% python3 -q
>>> import numpy as np
>>> from numpy import linalg as LA
>>> np.set_printoptions(precision=2, suppress=True, linewidth=100, legacy="1.25")
>>> rd = lambda a: np.round(a, 2) + 0
>>> A = np.array([[0.51, 1.55, 3.68, 0.33],
...     [0.09, -0.39, -3.0, 3.21],
...     [0.09, 0.37, 1.18, -0.4]])
>>> left, sigma, Vh = LA.svd(A)
>>> np.argmax(sigma[:-1] / (sigma[1:] + 1e-6)) + 1
2
>>> out = left[:, :2] @ np.diag(sigma[:2]) @ Vh[:2]
>>> rd(LA.norm(A - out) / LA.norm(A))
0.0
>>> LA.matrix_rank(A, rtol=0.05)
2
>>> LA.matrix_rank(out)
2
>>> cov = A.T @ A
>>> rd(LA.svd(A, compute_uv=False) ** 2)
array([30.22,  7.26,  0.  ])
>>> rd(cov)
array([[ 0.28,  0.79,  1.71,  0.42],
       [ 0.79,  2.69,  7.31, -0.89],
       [ 1.71,  7.31, 23.93, -8.89],
       [ 0.42, -0.89, -8.89, 10.57]])
>>> rd(np.diag(cov))
array([ 0.28,  2.69, 23.93, 10.57])
>>> (A @ A.T).shape
(3, 3)
>>> K = np.load("a.npy")
>>> rd(K)
array([[ 0.08, -0.39, -0.92],
       [-0.39,  0.83, -0.39],
       [-0.92, -0.39,  0.08]])
>>> # symmetric
>>> O, evecs = LA.qr(K[:, :1])[0], LA.qr(K[:, 1:])[0]
>>> sigma = LA.svd(O.T @ evecs, compute_uv=False)
>>> rd(sigma)
array([0.])
>>> np.degrees(np.arccos(sigma.clip(0, 1)))
array([90.])
>>> rng = np.random.default_rng(91)
>>> labels = rng.permutation(3)
>>> labels
array([1, 0, 2])
>>> out = K[labels][:, labels]
>>> rd(np.diag(out))
array([0.83, 0.08, 0.08])
>>> np.trace(out)
1.0
>>> r0, v = K[1], K[0]
>>> rd(r0 @ r0)
1.0
>>> pr = (r0 @ v) / (r0 @ r0) * r0
>>> rd(v - pr)
array([ 0.08, -0.39, -0.92])
>>> (v - pr) @ r0
0.0
>>> LA.matrix_rank(np.outer(r0, v))
1
>>> mat = np.loadtxt("x.csv", delimiter=",")
>>> mat
array([[-28.34,  11.74, -48.04],
       [-25.81,  10.18, -43.86],
       [-21.52,   7.57, -36.68],
       [-14.74,   3.55, -24.98],
       [-13.16,   2.65, -22.19],
       [-11.13,   1.5 , -18.53],
       [ -8.4 ,   0.03, -13.5 ],
       [ -7.72,  -0.32, -12.23],
       [ -5.32,  -1.47,  -7.61],
       [ -4.89,  -1.65,  -6.77],
       [ -0.7 ,  -1.91,   1.32],
       [ -0.68,  -1.87,   1.34],
       [ -0.58,  -1.7 ,   1.38],
       [ -0.5 ,  -1.52,   1.36],
       [ -0.41,  -1.25,   1.26],
       [ -0.15,  -0.43,   0.54],
       [  1.11,   1.5 ,  -2.79],
       [  2.21,   2.07,  -4.43],
       [  2.22,   2.07,  -4.43],
       [  2.88,   2.26,  -5.17],
       [  4.84,   2.48,  -6.79],
       [  5.25,   2.48,  -7.05],
       [  6.64,   2.43,  -7.8 ],
       [ 13.44,   1.29,  -9.65],
       [ 37.12,  -6.42,  -7.45],
       [ 37.35,  -6.51,  -7.4 ],
       [ 41.59,  -8.15,  -6.36],
       [ 47.43, -10.47,  -4.73],
       [ 53.02, -12.76,  -2.99]])
>>> Xc = mat - mat.mean(axis=0)
>>> evecs = LA.svd(Xc)[2][:2]
>>> out = Xc - Xc @ evecs.T @ evecs
>>> rd(out.std(axis=0))
array([0.37, 1.97, 0.24])
>>> rd(np.diag(evecs.T @ evecs))
array([0.97, 0.05, 0.99])
>>> rd((Xc @ evecs.T).std(axis=0))
array([22.43, 10.09])
>>> x = np.array([5, 2, 1])
>>> target = mat @ x
>>> rd(LA.solve(mat.T @ mat, mat.T @ target))
array([5., 2., 1.])
>>> try:
...     LA.solve(mat, target)
... except LA.LinAlgError as e:
...     print(e)
... 
Last 2 dimensions of the array must be square
>>> rd(LA.pinv(mat) @ mat)
array([[1., 0., 0.],
       [0., 1., 0.],
       [0., 0., 1.]])
>>> target = target + 0.3 * rng.normal(size=29)
>>> rd(target)
array([-166.65, -152.7 , -128.96,  -91.64,  -82.78,  -71.25,  -55.63,  -51.65,  -36.95,  -34.3 ,
         -5.98,   -5.38,   -5.17,   -4.  ,   -3.03,   -0.52,    5.91,   10.72,   11.01,   13.77,
         22.53,   24.47,   30.34,   60.13,  165.45,  166.46,  185.15,  211.25,  236.98])
>>> c, *_ = LA.lstsq(mat, target)
>>> [round(float(LA.norm(LA.solve(mat.T @ mat + lam * np.eye(3), mat.T @ target))), 2) for lam in (0, 1, 10, 100)]
[5.48, 5.46, 5.35, 4.83]
>>> labels = rng.permutation(3)
>>> out = mat[:, labels] * rng.choice([-1, 1], 3)
>>> out
array([[-28.34,  48.04,  11.74],
       [-25.81,  43.86,  10.18],
       [-21.52,  36.68,   7.57],
       [-14.74,  24.98,   3.55],
       [-13.16,  22.19,   2.65],
       [-11.13,  18.53,   1.5 ],
       [ -8.4 ,  13.5 ,   0.03],
       [ -7.72,  12.23,  -0.32],
       [ -5.32,   7.61,  -1.47],
       [ -4.89,   6.77,  -1.65],
       [ -0.7 ,  -1.32,  -1.91],
       [ -0.68,  -1.34,  -1.87],
       [ -0.58,  -1.38,  -1.7 ],
       [ -0.5 ,  -1.36,  -1.52],
       [ -0.41,  -1.26,  -1.25],
       [ -0.15,  -0.54,  -0.43],
       [  1.11,   2.79,   1.5 ],
       [  2.21,   4.43,   2.07],
       [  2.22,   4.43,   2.07],
       [  2.88,   5.17,   2.26],
       [  4.84,   6.79,   2.48],
       [  5.25,   7.05,   2.48],
       [  6.64,   7.8 ,   2.43],
       [ 13.44,   9.65,   1.29],
       [ 37.12,   7.45,  -6.42],
       [ 37.35,   7.4 ,  -6.51],
       [ 41.59,   6.36,  -8.15],
       [ 47.43,   4.73, -10.47],
       [ 53.02,   2.99, -12.76]])
>>> left, _, Vh = LA.svd(mat.T @ out)
>>> rd(LA.lstsq(mat, out)[0])
array([[ 1.,  0.,  0.],
       [ 0.,  0.,  1.],
       [ 0., -1.,  0.]])
>>> rd(left @ Vh)
array([[ 1.,  0.,  0.],
       [ 0.,  0.,  1.],
       [ 0., -1.,  0.]])
>>> r0, v = A[1], A[2]
>>> rd(r0 @ r0)
19.46
>>> rd(r0 @ v)
-4.96
>>> pr = (r0 @ v) / (r0 @ r0) * r0
>>> rd(v - pr)
array([0.11, 0.27, 0.42, 0.42])
>>> rd(pr)
array([-0.02,  0.1 ,  0.76, -0.82])
>>> rd((v - pr) @ r0)
0.0
>>> rd(LA.norm(r0 + v) ** 2 + LA.norm(r0 - v) ** 2)
42.32
